$ python3 -q
>>> import numpy as np
>>> import numpy.linalg as la
>>> np.set_printoptions(suppress=True, linewidth=140)
>>> M = np.loadtxt("a.csv", delimiter=",")
>>> M.round(2) + 0
array([[ 0.06,  0.13, -0.12, -0.11,  0.01,  0.07,  0.08,  0.05],
       [ 0.13,  0.51,  0.09, -0.35,  0.17,  0.04,  0.27,  0.04],
       [-0.12,  0.09,  0.88,  0.19,  0.2 , -0.04,  0.06, -0.05],
       [-0.11, -0.35,  0.19,  0.39, -0.07,  0.2 , -0.13,  0.11],
       [ 0.01,  0.17,  0.2 , -0.07,  0.09,  0.  ,  0.09,  0.  ],
       [ 0.07,  0.04, -0.04,  0.2 ,  0.  ,  0.64,  0.16,  0.4 ],
       [ 0.08,  0.27,  0.06, -0.13,  0.09,  0.16,  0.17,  0.1 ],
       [ 0.05,  0.04, -0.05,  0.11,  0.  ,  0.4 ,  0.1 ,  0.25]])
>>> # symmetric, so the eigenvalues are real
>>> np.argsort(-la.norm(M, axis=0).round(6), kind="stable")[:3]
array([2, 5, 1])
>>> la.matrix_rank(M, rtol=0.1)
np.int64(3)
>>> round(la.norm(M, 2) / la.norm(M), 2)
np.float64(0.58)
>>> blk = np.stack([M, 3 * M, M[::-1]])
>>> la.matrix_rank(blk)
array([3, 3, 3])
>>> np.round(la.det(blk), 2) + 0
array([0., 0., 0.])
>>> np.round(la.norm(blk, axis=(1, 2)), 2)
array([1.73, 5.2 , 1.73])
>>> blk.shape
(3, 8, 8)
>>> out = np.array([[3, 1], [-1, -7], [-7, 0]])
>>> feats = np.tile(out, (2, 3))
>>> feats
array([[ 3,  1,  3,  1,  3,  1],
       [-1, -7, -1, -7, -1, -7],
       [-7,  0, -7,  0, -7,  0],
       [ 3,  1,  3,  1,  3,  1],
       [-1, -7, -1, -7, -1, -7],
       [-7,  0, -7,  0, -7,  0]])
>>> # column 2 repeats column 0
>>> r = la.matrix_rank(M)
>>> r
np.int64(3)
>>> ns = la.svd(M)[2][r:].T
>>> np.allclose(M @ ns, 0)
True
>>> [int(la.matrix_rank(np.delete(M, i, axis=0))) for i in range(8)]
[3, 3, 3, 3, 3, 3, 3, 3]
>>> ns.shape
(8, 5)
